In [1]: import numpy as np

In [2]: import numpy.linalg as la

In [3]: np.set_printoptions(precision=3, suppress=True, linewidth=140)

In [4]: def rd(a):
   ...:     return np.round(a, 3) + 0
   ...: 

In [5]: arr = np.load("layer12.npy")

In [6]: arr
Out[6]: 
array([[ 0.9,  0.8,  0.4,  2.1],
       [ 0.3,  1.3,  0.6,  0.1],
       [ 0.4, -1.8,  0. ,  0.4]])

In [7]: rng = np.random.default_rng(895758)

In [8]: A2 = arr + rng.integers(-2, 3, (3, 2)) @ rng.integers(-2, 3, (2, 4))

In [9]: rd(A2)
Out[9]: 
array([[ 2.9, -2.2, -2.6, -0.9],
       [-0.7,  1.3,  3.6,  3.1],
       [-1.6, -1.8,  6. ,  6.4]])

In [10]: rd(la.svd(A2 - arr, compute_uv=False))
Out[10]: array([10.862,  2.83 ,  0.   ])

In [11]: la.matrix_rank(A2 - arr, tol=1e-8)
Out[11]: np.int64(2)

In [12]: np.abs(A2 - arr).sum(axis=1)
Out[12]: array([11.,  7., 14.])

In [13]: t3 = np.stack([A2, 2 * A2, A2[::-1]])

In [14]: t3.shape
Out[14]: (3, 3, 4)

In [15]: la.matrix_rank(t3)
Out[15]: array([3, 3, 3])

In [16]: la.matrix_rank(t3.reshape(3, -1))
Out[16]: np.int64(2)

In [17]: K = 4 * np.eye(4) + np.ones((4, 4))

In [18]: K
Out[18]: 
array([[5., 1., 1., 1.],
       [1., 5., 1., 1.],
       [1., 1., 5., 1.],
       [1., 1., 1., 5.]])

In [19]: low = la.cholesky(K)

In [20]: rd(low @ low.T)
Out[20]: 
array([[5., 1., 1., 1.],
       [1., 5., 1., 1.],
       [1., 1., 5., 1.],
       [1., 1., 1., 5.]])

In [21]: rd(np.diag(low) ** 2)
Out[21]: array([5.   , 4.8  , 4.667, 4.571])

In [22]: rd(np.prod(np.diag(low)) ** 2), rd(la.det(K))
Out[22]: (np.float64(512.0), np.float64(512.0))

In [23]: X = np.diag(np.array([9, 6, 5, 8])) + 2 * np.eye(4, k=1) + 2 * np.eye(4, k=-1)

In [24]: X
Out[24]: 
array([[9., 2., 0., 0.],
       [2., 6., 2., 0.],
       [0., 2., 5., 2.],
       [0., 0., 2., 8.]])

In [25]: evals, vecs = la.eigh(X)

In [26]: x0 = np.array([1, -3, 2, 3])

In [27]: rd(vecs * np.sqrt(evals) @ vecs.T)
Out[27]: 
array([[ 2.976,  0.376, -0.033,  0.005],
       [ 0.376,  2.378,  0.447, -0.036],
       [-0.033,  0.447,  2.152,  0.407],
       [ 0.005, -0.036,  0.407,  2.799]])

In [28]: rd(la.eigvalsh(X[1:, 1:]))
Out[28]: array([2.916, 6.787, 9.297])

In [29]: np.abs(X).sum(axis=1).max(), rd(np.abs(evals).max())
Out[29]: (np.float64(11.0), np.float64(10.275))

In [30]: (np.sign(vecs[:, -1].round(6)) == np.sign(vecs[0, -1].round(6))).astype(int)
Out[30]: array([1, 1, 1, 1])

In [31]: X.shape
Out[31]: (4, 4)

In [32]: X - X[0]
Out[32]: 
array([[ 0.,  0.,  0.,  0.],
       [-7.,  4.,  2.,  0.],
       [-9.,  0.,  5.,  2.],
       [-9., -2.,  2.,  8.]])

In [33]: la.matrix_rank(X)
Out[33]: np.int64(4)

In [34]: np.count_nonzero(X)
Out[34]: np.int64(10)

In [35]: la.rank(X)
AttributeError: module 'numpy.linalg' has no attribute 'rank'


In [36]: rd(la.norm(X))
Out[36]: np.float64(15.166)

In [37]: np.abs(X).max()
Out[37]: np.float64(9.0)

In [38]: X.sum(axis=0)
Out[38]: array([11., 10.,  9., 10.])

In [39]: rd(la.svd(X, compute_uv=False))
Out[39]: array([10.275,  9.   ,  6.   ,  2.725])

In [40]: E = np.load("a.npy")

In [41]: E
Out[41]: 
array([[ 3,  4,  5],
       [ 6,  7,  8],
       [ 9, 10, 11]])

In [42]: u = np.array([0, 0, 1])

In [43]: rd(np.correlate(arr[2], arr[1], "full"))
Out[43]: array([ 0.04,  0.06, -0.56, -2.18, -0.3 ,  0.52,  0.12])

In [44]: np.cross(arr[2, :3], arr[1, :3])
Out[44]: array([-1.08, -0.24,  1.06])

In [45]: rd(la.norm(E, 2) / la.norm(E))
Out[45]: np.float64(0.999)

In [46]: left, s, VT = la.svd(E)

In [47]: vecs = VT[:(s > 1e-8).sum()]

In [48]: x0 = E[2] + 3 * E[1] + rng.integers(2) * np.eye(3)[2]

In [49]: x0
Out[49]: array([27., 31., 35.])

In [50]: rd(la.norm(x0 - vecs.T @ vecs @ x0))
Out[50]: np.float64(0.0)

In [51]: la.matrix_rank(np.vstack([E, x0]))
Out[51]: np.int64(2)

In [52]: A2 = np.array([[4, -3, 8], [4, 9, -9], [3, 1, -4]])

In [53]: la.matrix_rank(np.vstack([E, A2.T]))
Out[53]: np.int64(3)

In [54]: np.einsum("ik,kj->ji", E, A2)
Out[54]: 
array([[ 43,  76, 109],
       [ 32,  53,  74],
       [-32, -47, -62]])

In [55]: A2.T @ E.T
Out[55]: 
array([[ 43,  76, 109],
       [ 32,  53,  74],
       [-32, -47, -62]])

In [56]: la.matrix_rank(E @ A2)
Out[56]: np.int64(2)

In [57]: np.einsum("ij,ij->i", E, E)
Out[57]: array([ 50, 149, 302])

In [58]: idx = rng.permutation(3)

In [59]: idx
Out[59]: array([1, 2, 0])

In [60]: A2 = E[idx][:, idx]

In [61]: A2
Out[61]: 
array([[ 7,  8,  6],
       [10, 11,  9],
       [ 4,  5,  3]])

In [62]: np.allclose(A2, E)
Out[62]: False

In [63]: m1 = np.load("arr.npy")

In [64]: rd(m1)
Out[64]: 
array([[ 0.755, -0.343, -0.539, -0.147],
       [-0.343,  0.52 , -0.755, -0.206],
       [-0.539, -0.755, -0.186, -0.324],
       [-0.147, -0.206, -0.324,  0.912]])

In [65]: # symmetric, so the eigenvalues are real

In [66]: rd(np.abs(la.eigvals(m1)).max())
Out[66]: np.float64(1.0)

In [67]: (m1 - m1.T) / 2
Out[67]: 
array([[0., 0., 0., 0.],
       [0., 0., 0., 0.],
       [0., 0., 0., 0.],
       [0., 0., 0., 0.]])

In [68]: la.determinant(m1)
AttributeError: module 'numpy.linalg' has no attribute 'determinant'


In [69]: rd((m1 + m1.T) / 2)
Out[69]: 
array([[ 0.755, -0.343, -0.539, -0.147],
       [-0.343,  0.52 , -0.755, -0.206],
       [-0.539, -0.755, -0.186, -0.324],
       [-0.147, -0.206, -0.324,  0.912]])

In [70]: rd(m1 @ m1)
Out[70]: 
array([[1., 0., 0., 0.],
       [0., 1., 0., 0.],
       [0., 0., 1., 0.],
       [0., 0., 0., 1.]])

In [71]: np.trace(m1)
Out[71]: np.float64(2.0)

In [72]: cov = m1.T @ m1

In [73]: np.trace(cov), (m1 ** 2).sum()
Out[73]: (np.float64(4.0), np.float64(4.0))

In [74]: rd(np.diag(cov))
Out[74]: array([1., 1., 1., 1.])

In [75]: la.matrix_rank(cov)
Out[75]: np.int64(4)

In [76]: np.allclose(cov, cov.T)
Out[76]: True

In [77]: M = np.array([[0, 0, 1, 2], [0, 0, 2, 4], [0, 0, 0, 0], [0, 0, 3, 6]])

In [78]: cov = M.T @ M

In [79]: np.diag(cov)
Out[79]: array([ 0,  0, 14, 56])

In [80]: np.trace(cov), (M ** 2).sum()
Out[80]: (np.int64(70), np.int64(70))

In [81]: (M @ M.T).shape
Out[81]: (4, 4)

In [82]: r = la.matrix_rank(M)

In [83]: r
Out[83]: np.int64(1)

In [84]: N = la.svd(M)[2][r:].T

In [85]: rd(M @ N)
Out[85]: 
array([[0., 0., 0.],
       [0., 0., 0.],
       [0., 0., 0.],
       [0., 0., 0.]])

In [86]: np.allclose(M @ N, 0)
Out[86]: True

In [87]: rd(N @ N.T)
Out[87]: 
array([[ 1. ,  0. ,  0. ,  0. ],
       [ 0. ,  1. ,  0. ,  0. ],
       [ 0. ,  0. ,  0.8, -0.4],
       [ 0. ,  0. , -0.4,  0.2]])

In [88]: left, s, VT = la.svd(M)

In [89]: np.argmax(s[:-1] / (s[1:] + 1e-6)) + 1
Out[89]: np.int64(1)

In [90]: rd(s)
Out[90]: array([8.367, 0.   , 0.   , 0.   ])

In [91]: A2 = left[:, :1] @ np.diag(s[:1]) @ VT[:1]

In [92]: rd(la.norm(M - A2, 2)), rd(s[1])
Out[92]: (np.float64(0.0), np.float64(0.0))

In [93]: la.matrix_rank(M, rtol=0.05)
Out[93]: np.int64(1)

In [94]: rd(np.abs(M - A2).max())
Out[94]: np.float64(0.0)

In [95]: la.matrix_rank(A2)
Out[95]: np.int64(1)

In [96]: data = np.load("test10.npy")

In [97]: data
Out[97]: 
array([[24.221, 40.203, -1.354],
       [24.799, 41.161, -0.595],
       [25.747, 38.708,  0.281],
       [25.017, 41.965, -0.161],
       [22.84 , 39.428, -1.592],
       [26.059, 40.648, -0.477],
       [26.585, 39.328,  0.55 ],
       [25.108, 39.72 ,  0.219],
       [24.9  , 41.501, -0.363],
       [25.61 , 40.873, -1.943],
       [25.357, 39.896,  0.036],
       [25.262, 40.676,  0.435],
       [23.942, 40.549,  0.899],
       [24.742, 40.869,  0.489],
       [26.169, 39.39 ,  0.21 ],
       [26.583, 42.084, -0.817],
       [25.534, 40.043,  1.151],
       [24.077, 38.375,  0.358],
       [25.701, 40.11 ,  0.811],
       [25.156, 40.185,  0.797],
       [24.264, 41.997,  1.191],
       [25.09 , 40.548, -0.45 ],
       [26.698, 40.352, -0.626],
       [25.783, 39.131,  0.547]])

In [98]: cen = data - data.mean(axis=0)

In [99]: vecs = la.svd(cen)[2][:1]

In [100]: A2 = cen - cen @ vecs.T @ vecs

In [101]: rd(la.norm(A2) / la.norm(cen))
Out[101]: np.float64(0.769)

In [102]: rd((cen @ vecs.T).std(axis=0))
Out[102]: array([1.001])

In [103]: idx = rng.permutation(4)

In [104]: idx
Out[104]: array([0, 3, 1, 2])

In [105]: A2 = X[idx][:, idx]

In [106]: rd(np.sort(np.abs(la.eigvals(A2))))
Out[106]: array([ 2.725,  6.   ,  9.   , 10.275])

In [107]: np.diag(A2)
Out[107]: array([9., 8., 6., 5.])

In [108]: A2
Out[108]: 
array([[9., 0., 2., 0.],
       [0., 8., 0., 2.],
       [2., 0., 6., 2.],
       [0., 2., 2., 5.]])

In [109]: left, s, VT = la.svd(data)

In [110]: np.argmax(s[:-1] / (s[1:] + 1e-6)) + 1
Out[110]: np.int64(1)

In [111]: rd(s)
Out[111]: array([233.039,   4.683,   3.84 ])

In [112]: A2 = left[:, :1] @ np.diag(s[:1]) @ VT[:1]

In [113]: rd(la.norm(data - A2) / la.norm(data))
Out[113]: np.float64(0.026)

In [114]: rd(np.abs(data - A2).max())
Out[114]: np.float64(1.924)

In [115]: la.matrix_rank(A2)
Out[115]: np.int64(1)

In [116]: rd(la.norm(data - A2, 2)), rd(s[1])
Out[116]: (np.float64(4.683), np.float64(4.683))

In [117]: la.matrix_rank(data, rtol=0.05)
Out[117]: np.int64(1)

In [118]: th = np.radians(60)

In [119]: Rm = np.eye(3)

In [120]: Rm[2, 2] = Rm[0, 0] = np.cos(th)

In [121]: Rm[2, 0], Rm[0, 2] = -np.sin(th), np.sin(th)

In [122]: rd(Rm)
Out[122]: 
array([[ 0.5  ,  0.   ,  0.866],
       [ 0.   ,  1.   ,  0.   ],
       [-0.866,  0.   ,  0.5  ]])

In [123]: A2 = data @ Rm.T

In [124]: rd(np.abs(A2 - data).max(axis=0))
Out[124]: array([14.488,  0.   , 23.298])

In [125]: np.allclose(la.norm(data, axis=1), la.norm(A2, axis=1))
Out[125]: True

In [126]: cen = (data - data.mean(axis=0)) / data.std(axis=0)

In [127]: rd(cen.std(axis=0))
Out[127]: array([1., 1., 1.])

In [128]: beta = la.lstsq(np.delete(cen, 0, axis=1), cen[:, 0])[0]

In [129]: np.abs(beta).argmax()
Out[129]: np.int64(1)

In [130]: F = np.loadtxt("mat.csv", delimiter=",")

In [131]: F
Out[131]: 
array([[ 2.,  0.,  0.],
       [ 0., -4.,  0.],
       [ 0.,  0., -3.]])

In [132]: (la.matrix_power((F != 0) + (F.T != 0) + np.eye(3), 3) > 0).astype(int)
Out[132]: 
array([[1, 0, 0],
       [0, 1, 0],
       [0, 0, 1]])

In [133]: rd(np.sort(la.eigvals(F).real))
Out[133]: array([-4., -3.,  2.])

In [134]: [round(float(la.det(F[:i, :i])), 2) + 0 for i in range(1, 4)]
Out[134]: [2.0, -8.0, 24.0]
